% python3 -q
>>> import numpy as np
>>> from numpy import linalg as LA
>>> np.set_printoptions(suppress=True, linewidth=140)
>>> def rd(a):
...     return np.round(a, 3) + 0
... 
>>> mat = np.load("block17.npy")
>>> print(mat)
[[2.788 0.338 0.23 ]
 [0.338 2.145 0.099]
 [0.23  0.099 2.067]]
>>> t3 = np.stack([mat, -2 * mat, mat[::-1]])
>>> print(rd(t3.sum(axis=0)))
[[-2.558 -0.239  1.837]
 [ 0.     0.     0.   ]
 [ 2.558  0.239 -1.837]]
>>> print((t3 @ mat.T).shape)
(3, 3, 3)
>>> rng = np.random.default_rng(79349)
>>> labels = rng.permutation(3)
>>> print(labels)
[0 2 1]
>>> other = mat[labels][:, labels]
>>> print(other)
[[2.788 0.23  0.338]
 [0.23  2.067 0.099]
 [0.338 0.099 2.145]]
>>> print(rd(LA.det(other)), rd(LA.det(mat[labels])))
12.0 -12.0
>>> print(np.diag(other))
[2.788 2.067 2.145]
>>> x0 = np.ones(3)
>>> for _ in range(3):
...     x0 = mat @ x0
...     x0 /= LA.norm(x0)
...     print(round(x0 @ mat @ x0, 3))
... 
2.888
2.947
2.976
>>> print(rd(LA.eigvalsh(mat)[-1]))
3.0
>>> print(rd(x0))
[0.808 0.456 0.372]
>>> Lm = LA.cholesky(mat)
>>> print(rd(np.prod(np.diag(Lm)) ** 2), rd(LA.det(mat)))
12.0 12.0
>>> print(rd(Lm))
[[1.67  0.    0.   ]
 [0.202 1.451 0.   ]
 [0.138 0.049 1.43 ]]
>>> print(rd(mat / np.sqrt(np.outer(np.diag(mat), np.diag(mat)))))
[[1.    0.138 0.096]
 [0.138 1.    0.047]
 [0.096 0.047 1.   ]]
>>> print(rd(Lm @ Lm.T))
[[2.788 0.338 0.23 ]
 [0.338 2.145 0.099]
 [0.23  0.099 2.067]]
>>> print(LA.eigvalsh(mat).min() > 0)
True
>>> other = np.array([[3, 3, 5, 0, 2],
...     [3, 5, 4, 4, 5],
...     [3, 4, 2, 1, 5],
...     [2, 5, 0, 2, 0],
...     [1, 2, 1, 2, 0]])
>>> A = other - other.T
>>> print(A)
[[ 0  0  2 -2  1]
 [ 0  0  0 -1  3]
 [-2  0  0  1  4]
 [ 2  1 -1  0 -2]
 [-1 -3 -4  2  0]]
>>> rk = LA.matrix_rank(A)
>>> print(rk)
4
>>> null = LA.svd(A)[2][rk:].T
>>> print(null.shape)
(5, 1)
>>> print([int(LA.matrix_rank(A[:i])) for i in range(1, len(A) + 1)])
[1, 2, 3, 4, 4]
>>> print([int(LA.matrix_rank(np.delete(A, i, axis=0))) for i in range(5)])
[4, 4, 4, 4, 4]
>>> print(LA.matrix_rank(A.T @ A), LA.matrix_rank(A @ A.T))
4 4
>>> print(rd(null[:, 0] / null[np.abs(null[:, 0]).round(6).argmax(), 0]))
[ 1.    -0.714  0.714  0.857  0.286]
>>> print([round(float(x), 3) for x in LA.svd(A, compute_uv=False)[:3]])
[6.013, 6.013, 1.961]
>>> print(LA.matrix_rank(A, rtol=0.1))
4
>>> feats = np.loadtxt("run8.csv", delimiter=",")
>>> print(feats)
[[ -2.386  -3.232  -2.783]
 [  1.046  -1.073  -1.303]
 [ -0.98    2.262   2.506]
 [ -0.594 -11.076 -12.729]
 [  2.472  -2.171  -2.584]
 [  0.875  -5.187  -6.667]
 [  0.355   0.146  -0.126]
 [ -0.842  -0.214  -0.929]]
>>> other = np.c_[feats[:, :1] @ np.array([[-1]]), np.array([1, 2, 1, -1, 0, -1, 1, 2])]
>>> print(other)
[[ 2.386  1.   ]
 [-1.046  2.   ]
 [ 0.98   1.   ]
 [ 0.594 -1.   ]
 [-2.472  0.   ]
 [-0.875 -1.   ]
 [-0.355  1.   ]
 [ 0.842  2.   ]]
>>> print(rd(LA.norm(LA.qr(feats)[0].T @ other, axis=0) ** 2 / ((other ** 2).sum(axis=0) + 1e-12)))
[1.   0.15]
>>> x0 = np.array([2, 1, 3])
>>> target = feats @ x0
>>> print(rd(LA.pinv(feats) @ feats))
[[1. 0. 0.]
 [0. 1. 0.]
 [0. 0. 1.]]
>>> print(rd(LA.lstsq(feats, target)[0]))
[2. 1. 3.]
>>> target = target + 0.05 * rng.normal(size=8)
>>> print(rd(target))
[-16.285  -2.799   7.825 -50.458  -4.875 -23.435   0.471  -4.702]
>>> coef, *_ = LA.lstsq(feats, target)
>>> print(rd(coef))
[2.023 0.925 3.063]
>>> print(rd(LA.norm(target - feats @ coef)))
0.119
>>> print([round(float(LA.norm(LA.solve(feats.T @ feats + lam * np.eye(3), feats.T @ target))), 2) for lam in (0, 1, 10, 100)])
[3.79, 3.46, 3.08, 2.35]
>>> x0 = np.array([1, 0, 2])
>>> print(np.sign((feats @ x0).round(6)))
[-1. -1.  1. -1. -1. -1.  1. -1.]
>>> print(rd(feats @ x0))
[ -7.952  -1.56    4.032 -26.052  -2.696 -12.459   0.103  -2.7  ]
>>> print(rd((feats * x0).sum(axis=1)))
[ -7.952  -1.56    4.032 -26.052  -2.696 -12.459   0.103  -2.7  ]
>>> print(feats @ np.eye(3)[0])
[-2.386  1.046 -0.98  -0.594  2.472  0.875  0.355 -0.842]
>>> print((feats @ x0).argmax())
2
>>> other = np.array([[1, 1], [1, -1]])
>>> X = np.kron(other, np.kron(other, other))[rng.permutation(8)][:5]
>>> print(X)
[[ 1  1 -1 -1 -1 -1  1  1]
 [ 1  1  1  1 -1 -1 -1 -1]
 [ 1 -1 -1  1  1 -1 -1  1]
 [ 1 -1  1 -1 -1  1 -1  1]
 [ 1 -1 -1  1 -1  1  1 -1]]
>>> print(rd(LA.norm(X, "nuc")))
14.142
>>> print(rd(LA.norm(X) ** 2 / LA.norm(X, 2) ** 2))
5.0
>>> print(rd(LA.norm(X[4], 1)), rd(LA.norm(X[4], np.inf)))
8.0 1.0
>>> print(rd(LA.norm(X, 1)), rd(LA.norm(X, np.inf)))
5.0 8.0
>>> print(LA.norm(X, axis=1).argmax())
0
>>> print(rd(LA.norm(X, 2)))
2.828
>>> print(rd(LA.norm(X[4] - X[2])))
4.0
>>> def softmax(z):
...     e = np.exp(z - z.max(axis=-1, keepdims=True))
...     return e / e.sum(axis=-1, keepdims=True)
... 
>>> print(rd(softmax(10 * X[3])))
[0.25 0.   0.25 0.   0.   0.25 0.   0.25]
>>> scores = X @ X.T / np.sqrt(8)
>>> print(rd(softmax(scores)))
[[0.809 0.048 0.048 0.048 0.048]
 [0.048 0.809 0.048 0.048 0.048]
 [0.048 0.048 0.809 0.048 0.048]
 [0.048 0.048 0.048 0.809 0.048]
 [0.048 0.048 0.048 0.048 0.809]]
>>> print(softmax(scores).round(6).argmax(axis=1))
[0 1 2 3 4]
>>> print(rd(softmax(scores + np.triu(np.full(scores.shape, -np.inf), 1))))
[[1.    0.    0.    0.    0.   ]
 [0.056 0.944 0.    0.    0.   ]
 [0.053 0.053 0.894 0.    0.   ]
 [0.05  0.05  0.05  0.849 0.   ]
 [0.048 0.048 0.048 0.048 0.809]]
>>> u, g = X[0], X[2]
>>> print(u @ g)
0
>>> print(u @ u)
8
>>> pr = (u @ g) / (u @ u) * u
>>> print(np.outer(u, g))
[[ 1 -1 -1  1  1 -1 -1  1]
 [ 1 -1 -1  1  1 -1 -1  1]
 [-1  1  1 -1 -1  1  1 -1]
 [-1  1  1 -1 -1  1  1 -1]
 [-1  1  1 -1 -1  1  1 -1]
 [-1  1  1 -1 -1  1  1 -1]
 [ 1 -1 -1  1  1 -1 -1  1]
 [ 1 -1 -1  1  1 -1 -1  1]]
>>> print(rd(LA.norm(u + g) ** 2 + LA.norm(u - g) ** 2))
32.0
>>> print((g - pr) @ u)
0.0
>>> other = X / LA.norm(X, axis=1)
Traceback (most recent call last):
  File "<python-input-83>", line 1, in <module>
    other = X / LA.norm(X, axis=1)
            ~~^~~~~~~~~~~~~~~~~~~~
ValueError: operands could not be broadcast together with shapes (5,8) (5,) 
>>> other = X / LA.norm(X, axis=1, keepdims=True)
>>> gram = other @ other.T
>>> print(np.argwhere(np.triu(np.abs(gram) > 0.95, 1)))
[]
>>> print(rd(gram))
[[1. 0. 0. 0. 0.]
 [0. 1. 0. 0. 0.]
 [0. 0. 1. 0. 0.]
 [0. 0. 0. 1. 0.]
 [0. 0. 0. 0. 1.]]
>>> print((np.abs(gram) > 0.9).astype(int))
[[1 0 0 0 0]
 [0 1 0 0 0]
 [0 0 1 0 0]
 [0 0 0 1 0]
 [0 0 0 0 1]]
>>> x0 = np.array([3, 1, 2, 1, 3, 1, 0, 3])
>>> a = np.maximum(X @ x0, 0)
>>> print(X.T @ a)
[ 10 -10  -2   2   2  -2 -10  10]
>>> print(rd(np.tanh(X @ x0)))
[ 0.     0.     1.     0.999 -0.999]
>>> print(np.maximum(X @ (3 * x0), 0))
[ 0  0 18 12  0]
>>> print(X * (a > 1e-9)[:, None])
[[ 0  0  0  0  0  0  0  0]
 [ 0  0  0  0  0  0  0  0]
 [ 1 -1 -1  1  1 -1 -1  1]
 [ 1 -1  1 -1 -1  1 -1  1]
 [ 0  0  0  0  0  0  0  0]]
>>> print(np.flatnonzero(a > 1e-9))
[2 3]
>>> print(a)
[0 0 6 4 0]
>>> print(np.maximum(X @ x0, 0) - np.maximum(-X @ x0, 0))
[ 0  0  6  4 -4]
>>> W2 = np.array([[1, 0, -2]])
>>> K = rng.normal(size=(12, 1)) @ W2 + np.array([1, 1, 0])
>>> print(rd(K))
[[ 0.361  1.     1.277]
 [ 1.705  1.    -1.41 ]
 [-0.244  1.     2.487]
 [ 0.211  1.     1.578]
 [ 0.342  1.     1.315]
 [ 2.025  1.    -2.05 ]
 [ 0.76   1.     0.48 ]
 [ 0.463  1.     1.073]
 [ 1.132  1.    -0.264]
 [ 0.251  1.     1.498]
 [ 1.134  1.    -0.267]
 [ 1.094  1.    -0.187]]
>>> U, sv, VT = LA.svd(K)
>>> V = VT[:(sv > 1e-8).sum()]
>>> x0 = K[6] + 4 * K[5] + rng.integers(2) * np.eye(3)[2]
>>> print(rd(x0))
[ 8.86  5.   -6.72]
>>> print(LA.matrix_rank(np.vstack([K, x0])))
3
>>> print(rd(LA.norm(x0 - V.T @ V @ x0)))
0.333
>>> print(rd(np.diag(V.T @ V)))
[0.556 0.556 0.889]
>>> x0 = np.array([5, 3, 2])
>>> a = np.maximum(K @ x0, 0)
>>> print(rd(K * (a > 1e-9)[:, None]))
[[ 0.361  1.     1.277]
 [ 1.705  1.    -1.41 ]
 [-0.244  1.     2.487]
 [ 0.211  1.     1.578]
 [ 0.342  1.     1.315]
 [ 2.025  1.    -2.05 ]
 [ 0.76   1.     0.48 ]
 [ 0.463  1.     1.073]
 [ 1.132  1.    -0.264]
 [ 0.251  1.     1.498]
 [ 1.134  1.    -0.267]
 [ 1.094  1.    -0.187]]
>>> print(rd(np.tanh(K @ x0)))
[1. 1. 1. 1. 1. 1. 1. 1. 1. 1. 1. 1.]
>>> print(rd(a))
[7.361 8.705 6.756 7.211 7.342 9.025 7.76  7.463 8.132 7.251 8.134 8.094]
>>> print(np.flatnonzero(a > 1e-9))
[ 0  1  2  3  4  5  6  7  8  9 10 11]
>>> U, sv, VT = LA.svd(K)
>>> print(rd(sv))
[4.978 4.607 0.   ]
>>> other = U[:, :2] @ np.diag(sv[:2]) @ VT[:2]
>>> print(rd(LA.norm(K - other, 2)), rd(sv[2]))
0.0 0.0
>>> print(rd(other))
[[ 0.361  1.     1.277]
 [ 1.705  1.    -1.41 ]
 [-0.244  1.     2.487]
 [ 0.211  1.     1.578]
 [ 0.342  1.     1.315]
 [ 2.025  1.    -2.05 ]
 [ 0.76   1.     0.48 ]
 [ 0.463  1.     1.073]
 [ 1.132  1.    -0.264]
 [ 0.251  1.     1.498]
 [ 1.134  1.    -0.267]
 [ 1.094  1.    -0.187]]
>>> print(rd(np.abs(K - other).max()))
0.0
>>> print(LA.matrix_rank(other))
2
>>> print(np.abs(np.diag(LA.qr(K)[1])) > 1e-9)
[ True  True False]
>>> print(np.allclose(K[:-1].T @ LA.lstsq(K[:-1].T, K[-1])[0], K[-1]))
True
>>> print(LA.lstsq(K[:-1].T, K[-1])[2])
2
>>> print(np.unique(K.round(6), axis=0).shape)
(12, 3)
>>> W = np.array([[-2, 6], [-9, -4], [9, 6]])
>>> coef = np.array([3, 2])
>>> H = np.maximum(K @ W + coef, 0)
>>> print(LA.matrix_rank(H))
2
>>> print(rd((H > 0).mean(axis=0)))
[0.5   0.833]
>>> W2 = np.array([[5, 5], [9, 5]])
>>> print(W @ W2)
[[ 44  20]
 [-81 -65]
 [ 99  75]]
>>> arr = np.loadtxt("out16.csv", delimiter=",")
>>> print(arr)
[[  2.  -2.   3.  -3.  -1.  -3.  -2.  -2.]
 [ -1.   1.   2.   3.  -3.   2.  -2.  -1.]
 [ -3.   2.  -1.   0.  -1.  -2.  -2.   1.]
 [ -3.   3.  13.  12. -16.   7. -12.  -7.]]
>>> print(np.unique(arr.round(6), axis=0).shape)
(4, 8)
>>> print(rd(arr @ LA.pinv(arr) @ arr))
[[  2.  -2.   3.  -3.  -1.  -3.  -2.  -2.]
 [ -1.   1.   2.   3.  -3.   2.  -2.  -1.]
 [ -3.   2.  -1.   0.  -1.  -2.  -2.   1.]
 [ -3.   3.  13.  12. -16.   7. -12.  -7.]]
>>> print(np.abs(np.diag(LA.qr(arr)[1])) > 1e-9)
[ True  True  True False]
>>> print(np.allclose(arr[:-1].T @ LA.lstsq(arr[:-1].T, arr[-1])[0], arr[-1]))
True
>>> print(rd(np.trace(LA.pinv(arr) @ arr)))
3.0
